% python3 -q
>>> import numpy as np
>>> import numpy.linalg as la
>>> np.set_printoptions(precision=3, suppress=True, linewidth=140, floatmode="fixed")
>>> out = np.array([[0, 0, 0, 2, 0, 2, 2, 1]])
>>> W0 = out.T @ out
>>> print(W0)
[[0 0 0 0 0 0 0 0]
 [0 0 0 0 0 0 0 0]
 [0 0 0 0 0 0 0 0]
 [0 0 0 4 0 4 4 2]
 [0 0 0 0 0 0 0 0]
 [0 0 0 4 0 4 4 2]
 [0 0 0 4 0 4 4 2]
 [0 0 0 2 0 2 2 1]]
>>> Uu, sig, Vt = la.svd(W0)
>>> print(sig.round(3) + 0)
[13.000  0.000  0.000  0.000  0.000  0.000  0.000  0.000]
>>> out = Uu[:, :1] @ np.diag(sig[:1]) @ Vt[:1]
>>> print(la.matrix_rank(out))
1
>>> print(np.round(np.abs(W0 - out).max(), 3))
0.0
>>> print(la.matrix_rank(W0, rtol=0.05))
1
>>> print(W0 @ W0)
[[ 0  0  0  0  0  0  0  0]
 [ 0  0  0  0  0  0  0  0]
 [ 0  0  0  0  0  0  0  0]
 [ 0  0  0 52  0 52 52 26]
 [ 0  0  0  0  0  0  0  0]
 [ 0  0  0 52  0 52 52 26]
 [ 0  0  0 52  0 52 52 26]
 [ 0  0  0 26  0 26 26 13]]
>>> print(np.allclose(W0, W0.T))
True
>>> print(np.round(np.sort(np.abs(la.eigvals(W0))), 3) + 0)
[ 0.000  0.000  0.000  0.000  0.000  0.000  0.000 13.000]
>>> print(np.round(la.det(W0), 3))
0.0
>>> print(np.round(np.abs(la.eigvals(W0)).max(), 3))
13.0
>>> print(la.matrix_power(W0, 4))
[[   0    0    0    0    0    0    0    0]
 [   0    0    0    0    0    0    0    0]
 [   0    0    0    0    0    0    0    0]
 [   0    0    0 8788    0 8788 8788 4394]
 [   0    0    0    0    0    0    0    0]
 [   0    0    0 8788    0 8788 8788 4394]
 [   0    0    0 8788    0 8788 8788 4394]
 [   0    0    0 4394    0 4394 4394 2197]]
>>> print(W0[1] @ W0[2])
0
>>> print(np.round(la.norm(W0[1] - W0[2]), 3))
0.0
>>> print(round(float(la.norm(W0) ** 2 / la.norm(W0, 2) ** 2), 3))
1.0
